% ipython --no-banner

In [1]: import numpy as np

In [2]: from numpy import linalg as LA

In [3]: np.set_printoptions(suppress=True, linewidth=160)

In [4]: def rnd(a):
   ...:     return np.round(a, 1) + 0
   ...: 

In [5]: m1 = np.array([[0, 0, -1, 2], [2, 0, 0, -1], [-1, 2, 0, 0], [0, -1, 2, 0]])

In [6]: print(m1 @ (-1.0) ** np.arange(4))
[-3.  3. -3.  3.]

In [7]: print(np.allclose(m1 @ m1.T, m1.T @ m1))
True

In [8]: print(rnd(np.sort(np.abs(np.fft.fft(m1[0])))), rnd(np.sort(LA.svd(m1, compute_uv=False))))
[1.  2.2 2.2 3. ] [1.  2.2 2.2 3. ]

In [9]: print(np.fft.fft(m1[0]))
[ 1.+0.j  1.+2.j -3.+0.j  1.-2.j]

In [10]: W = np.array([[0, 1, 0], [1, -2, 2], [0, 2, -2], [1, -1, -2]])

In [11]: beta = np.array([2, 2, 0])

In [12]: H = np.maximum(m1 @ W + beta, 0)

In [13]: print(H)
[[4 0 0]
 [1 5 2]
 [4 0 4]
 [1 8 0]]

In [14]: print(LA.matrix_rank(H))
3

In [15]: print((H > 0).mean(axis=0))
[1.  0.5 0.5]

In [16]: C = np.array([[1, -3, 1], [2, -3, -2], [1, 3, -2]])

In [17]: print(W @ C)
[[  2  -3  -2]
 [ -1   9   1]
 [  2 -12   0]
 [ -3  -6   7]]

In [18]: print((H @ C).round(6).argmax(axis=1))
[0 0 0 0]

In [19]: feats = -2 * np.eye(8) + np.eye(8, k=1)

In [20]: print(feats)
[[-2.  1.  0.  0.  0.  0.  0.  0.]
 [ 0. -2.  1.  0.  0.  0.  0.  0.]
 [ 0.  0. -2.  1.  0.  0.  0.  0.]
 [ 0.  0.  0. -2.  1.  0.  0.  0.]
 [ 0.  0.  0.  0. -2.  1.  0.  0.]
 [ 0.  0.  0.  0.  0. -2.  1.  0.]
 [ 0.  0.  0.  0.  0.  0. -2.  1.]
 [ 0.  0.  0.  0.  0.  0.  0. -2.]]

In [21]: x = np.array([1, 2, 3, 1, 3, 3, 1, 3])

In [22]: target = feats @ x

In [23]: beta, lr = np.zeros(8), 1 / LA.norm(feats, 2) ** 2

In [24]: for i in range(30):
    ...:     beta -= lr * feats.T @ (feats @ beta - target)
    ...:     if i % 10 == 0: print(i, round(LA.norm(feats @ beta - target), 1))
    ...: 
0 5.8
10 1.3
20 0.3

In [25]: print(rnd(beta))
[1. 2. 3. 1. 3. 3. 1. 3.]

In [26]: print(rnd(LA.cond(feats)))
2.7

In [27]: def softmax(z):
    ...:     e = np.exp(z - z.max(axis=-1, keepdims=True))
    ...:     return e / e.sum(axis=-1, keepdims=True)
    ...: 

In [28]: print(softmax(feats).sum(axis=1))
[1. 1. 1. 1. 1. 1. 1. 1.]

In [29]: print(rnd(softmax(10 * feats[2])))
[0. 0. 0. 1. 0. 0. 0. 0.]

In [30]: scores = feats @ feats.T / np.sqrt(8)

In [31]: print(rnd(softmax(scores)))
[[0.5 0.  0.1 0.1 0.1 0.1 0.1 0.1]
 [0.  0.5 0.  0.1 0.1 0.1 0.1 0.1]
 [0.1 0.  0.5 0.  0.1 0.1 0.1 0.1]
 [0.1 0.1 0.  0.5 0.  0.1 0.1 0.1]
 [0.1 0.1 0.1 0.  0.5 0.  0.1 0.1]
 [0.1 0.1 0.1 0.1 0.  0.5 0.  0.1]
 [0.1 0.1 0.1 0.1 0.1 0.  0.5 0. ]
 [0.1 0.1 0.1 0.1 0.1 0.1 0.  0.4]]

In [32]: print(rnd(softmax(scores + np.triu(np.full(scores.shape, -np.inf), 1))))
[[1.  0.  0.  0.  0.  0.  0.  0. ]
 [0.1 0.9 0.  0.  0.  0.  0.  0. ]
 [0.1 0.1 0.8 0.  0.  0.  0.  0. ]
 [0.1 0.1 0.1 0.7 0.  0.  0.  0. ]
 [0.1 0.1 0.1 0.1 0.6 0.  0.  0. ]
 [0.1 0.1 0.1 0.1 0.  0.6 0.  0. ]
 [0.1 0.1 0.1 0.1 0.1 0.  0.5 0. ]
 [0.1 0.1 0.1 0.1 0.1 0.1 0.  0.4]]

In [33]: print(softmax(scores).round(6).argmax(axis=1))
[0 1 2 3 4 5 6 7]

In [34]: A2 = np.array([[-2, 3, 2],
    ...:     [-3, 3, -1],
    ...:     [2, -3, -2],
    ...:     [3, -3, -1],
    ...:     [2, 3, -2],
    ...:     [1, -1, 1],
    ...:     [-2, -3, -3],
    ...:     [3, 0, -1]])

In [35]: print(LA.matrix_rank(feats @ A2))
3

In [36]: print(np.einsum("ik,kj->ji", feats, A2))
[[ 1.  8. -1. -4. -3. -4.  7. -6.]
 [-3. -9.  3.  9. -7. -1.  6.  0.]
 [-5.  0.  3.  0.  5. -5.  5.  2.]]

In [37]: A2 @ feats
ValueError: matmul: Input operand 1 has a mismatch in its core dimension 0, with gufunc signature (n?,k),(k,m?)->(n?,m?) (size 8 is different from 3)


In [38]: np.einsum("ij,ij->", feats, A2)
ValueError: operands could not be broadcast together with remapped shapes [original->remapped]: (8,8)->(8,8) (8,3)->(8,3) 


In [39]: print(np.einsum("ij->j", feats))
[-2. -1. -1. -1. -1. -1. -1. -1.]

In [40]: print(A2.T @ feats.T)
[[ 1.  8. -1. -4. -3. -4.  7. -6.]
 [-3. -9.  3.  9. -7. -1.  6.  0.]
 [-5.  0.  3.  0.  5. -5.  5.  2.]]

In [41]: print(feats @ A2)
[[ 1. -3. -5.]
 [ 8. -9.  0.]
 [-1.  3.  3.]
 [-4.  9.  0.]
 [-3. -7.  5.]
 [-4. -1. -5.]
 [ 7.  6.  5.]
 [-6.  0.  2.]]

In [42]: print(np.einsum("ik,kj->ij", feats, A2))
[[ 1. -3. -5.]
 [ 8. -9.  0.]
 [-1.  3.  3.]
 [-4.  9.  0.]
 [-3. -7.  5.]
 [-4. -1. -5.]
 [ 7.  6.  5.]
 [-6.  0.  2.]]

In [43]: print(LA.matrix_rank(feats - feats[0, 0] * np.eye(8)))
7

In [44]: print(feats @ feats)
[[ 4. -4.  1.  0.  0.  0.  0.  0.]
 [ 0.  4. -4.  1.  0.  0.  0.  0.]
 [ 0.  0.  4. -4.  1.  0.  0.  0.]
 [ 0.  0.  0.  4. -4.  1.  0.  0.]
 [ 0.  0.  0.  0.  4. -4.  1.  0.]
 [ 0.  0.  0.  0.  0.  4. -4.  1.]
 [ 0.  0.  0.  0.  0.  0.  4. -4.]
 [ 0.  0.  0.  0.  0.  0.  0.  4.]]

In [45]: print([int(LA.matrix_rank(LA.matrix_power(feats, p))) for p in range(1, 9)])
[8, 8, 8, 8, 8, 8, 8, 8]

In [46]: print(np.prod(np.diag(feats)), rnd(LA.det(feats)))
256.0 256.0

In [47]: print(rnd(np.sort(LA.eigvals(feats))))
[-2. -2. -2. -2. -2. -2. -2. -2.]

In [48]: F = np.load("out18.npy")

In [49]: print(F)
[[  0  -1   0   2]
 [  1  -3   3   0]
 [  3  -4   6   1]
 [  3  -1   6   2]
 [  3   2   5   1]
 [  1   3   7   0]
 [ -1   2   4  -3]
 [ -2   1   2  -5]
 [ -1   1   0  -7]
 [ -2  -1  -3  -8]
 [ -2   0  -5  -7]
 [  1  -1  -3  -7]
 [  2   1  -3  -5]
 [  3   2  -6  -3]
 [  0   3  -5  -1]
 [  3   3  -6  -3]
 [  0   5  -8  -6]
 [  1   6  -7  -3]
 [  0   4  -9  -4]
 [ -2   5  -6  -5]
 [  1   7  -4  -7]
 [ -1   5  -3  -8]
 [  1   7  -3  -9]
 [  0   9  -5  -9]
 [ -3  10  -5  -8]
 [ -3  11  -5 -11]
 [ -6  11  -7 -13]
 [ -3  14  -4 -11]
 [ -6  13  -5 -13]
 [ -9  16  -3 -14]
 [-11  18  -2 -11]
 [-10  17  -1 -10]]

In [50]: lab = F[:, 3] > np.median(F[:, 3])

In [51]: r0 = F[lab].mean(axis=0) - F[~lab].mean(axis=0)

In [52]: print(np.argsort(-np.abs(r0).round(6), kind="stable"))
[3 1 0 2]

In [53]: print(((F - F.mean(axis=0)) @ r0 > 0).astype(int))
[1 1 1 1 1 1 1 1 1 1 1 1 1 1 1 1 0 1 1 0 0 0 0 0 0 0 0 0 0 0 0 0]

In [54]: print(rnd(r0))
[ 4.3 -6.8  2.6  7.6]

In [55]: gram = np.cov(F, rowvar=False)

In [56]: print(rnd(gram))
[[ 13.8 -17.8   3.4  12.7]
 [-17.8  35.6 -10.1 -21.3]
 [  3.4 -10.1  19.1  10.7]
 [ 12.7 -21.3  10.7  21. ]]

In [57]: print(np.argsort(-F.std(axis=0).round(6), kind="stable"))
[1 3 2 0]

In [58]: print(rnd(np.polyfit(F[:, 0], F[:, 2], 1)))
[ 0.2 -2. ]

In [59]: th = np.radians(152)

In [60]: R = np.eye(4)

In [61]: R[0, 0] = R[2, 2] = np.cos(th)

In [62]: R[0, 2], R[2, 0] = -np.sin(th), np.sin(th)

In [63]: print(rnd(R))
[[-0.9  0.  -0.5  0. ]
 [ 0.   1.   0.   0. ]
 [ 0.5  0.  -0.9  0. ]
 [ 0.   0.   0.   1. ]]

In [64]: A2 = F @ R.T

In [65]: print(np.allclose(LA.norm(F, axis=1), LA.norm(A2, axis=1)))
True

In [66]: A2 = np.array([[1, 4], [3, -3], [2, -3], [-4, -5]])

In [67]: print(A2.T @ F.T)
[[-11  -2  -1   4  15  24  25  25  30  21  16  20  19   9   3  12  23  17  10  21  42  40  52  53  49  64  65  75  75  89  83  79]
 [ -7   4   1 -13 -14 -26  -7   8  28  44  42  51  39  39  11  36  39  22  35  20  30  30  37  33  13  25  29  13  17  -5 -37 -38]]

In [68]: print(LA.matrix_rank(F @ A2))
2

In [69]: print(np.einsum("ik,kj->ji", F, A2))
[[-11  -2  -1   4  15  24  25  25  30  21  16  20  19   9   3  12  23  17  10  21  42  40  52  53  49  64  65  75  75  89  83  79]
 [ -7   4   1 -13 -14 -26  -7   8  28  44  42  51  39  39  11  36  39  22  35  20  30  30  37  33  13  25  29  13  17  -5 -37 -38]]

In [70]: np.einsum("ij,ij->", F, A2)
ValueError: operands could not be broadcast together with remapped shapes [original->remapped]: (32,4)->(32,4) (4,2)->(4,2) 


In [71]: M = np.load("run7.npy")

In [72]: print(M)
[[-4 -9  3]
 [-9  0 -3]
 [ 3 -3  4]]

In [73]: # equal to its transpose

In [74]: A2 = np.array([[1, 9, 0], [8, 2, 4], [6, 1, 1]])

In [75]: print(np.einsum("ik,kj->ij", M, A2))
[[-58 -51 -33]
 [-27 -84  -3]
 [  3  25  -8]]

In [76]: print(LA.matrix_rank(M @ A2))
3

In [77]: print(np.einsum("ij,ij->i", M, M))
[106  90  34]

In [78]: print(LA.matrix_rank(np.vstack([M, A2.T])))
3

In [79]: print(np.vstack([M, A2.T]).shape)
(6, 3)

In [80]: print(np.einsum("ik,kj->ji", M, A2))
[[-58 -27   3]
 [-51 -84  25]
 [-33  -3  -8]]

In [81]: print(LA.matrix_power(M, 3))
[[ -586 -1035   345]
 [-1035  -126  -345]
 [  345  -345   334]]

In [82]: print(np.allclose(M, M.T))
True

In [83]: M.inv()
AttributeError: 'numpy.ndarray' object has no attribute 'inv'


In [84]: print((M + M.T) / 2)
[[-4. -9.  3.]
 [-9.  0. -3.]
 [ 3. -3.  4.]]

In [85]: print((M - M.T) / 2)
[[0. 0. 0.]
 [0. 0. 0.]
 [0. 0. 0.]]

In [86]: print(rnd(np.abs(LA.eigvals(M)).max()))
11.2

In [87]: arr = np.loadtxt("case5.csv", delimiter=",")

In [88]: print(arr)
[[0.6 3.4 4.1 4. ]
 [0.7 2.5 4.  3.9]
 [1.2 3.  3.9 4.2]
 [0.9 3.  4.3 4.3]
 [1.  3.7 4.5 4. ]
 [1.3 3.1 3.7 3.6]
 [2.2 5.2 3.9 1.8]
 [2.  4.9 4.1 1.5]
 [1.4 5.  4.  1.9]
 [2.1 4.8 4.2 2.4]
 [2.  5.2 4.5 2.7]
 [1.9 5.3 3.8 2. ]
 [3.2 0.8 1.9 1.9]
 [3.  1.3 2.  2.4]
 [3.5 1.4 2.2 2.8]
 [3.2 0.8 2.4 1.8]
 [3.  1.8 1.9 1.7]
 [3.2 1.1 2.5 2.2]]

In [89]: P = arr @ LA.solve(arr.T @ arr, arr.T)

In [90]: print(rnd(P @ arr[:, 1]))
[3.4 2.5 3.  3.  3.7 3.1 5.2 4.9 5.  4.8 5.2 5.3 0.8 1.3 1.4 0.8 1.8 1.1]

In [91]: print(rnd(np.diag(P)))
[0.2 0.3 0.2 0.2 0.2 0.1 0.2 0.3 0.2 0.1 0.1 0.3 0.2 0.2 0.3 0.4 0.2 0.2]

In [92]: dist = LA.norm(arr[:, None] - arr[None], axis=-1)

In [93]: print(dist[10].round(6).argsort(kind="stable")[:4])
[10  9 11  6]

In [94]: print(rnd(LA.norm(arr, axis=1)))
[6.7 6.2 6.6 6.8 7.1 6.2 7.1 6.9 6.8 7.1 7.7 7.1 4.3 4.5 5.2 4.5 4.3 4.7]

In [95]: print(rnd(dist[:5, :5]))
[[0.  0.9 0.8 0.6 0.6]
 [0.9 0.  0.8 0.7 1.3]
 [0.8 0.8 0.  0.5 1. ]
 [0.6 0.7 0.5 0.  0.8]
 [0.6 1.3 1.  0.8 0. ]]

In [96]: C = arr[[4, 5]].astype(float)

In [97]: for _ in range(3):
    ...:     lab = LA.norm(arr[:, None] - C, axis=-1).argmin(axis=1)
    ...:     C = np.array([arr[lab == j].mean(axis=0) for j in range(2)])
    ...: 

In [98]: print(lab)
[0 0 0 0 0 0 0 0 0 0 0 0 1 1 1 1 1 1]

In [99]: print(np.abs(C[1] - C[0]).argmax())
1

In [100]: print(np.bincount(lab))
[12  6]
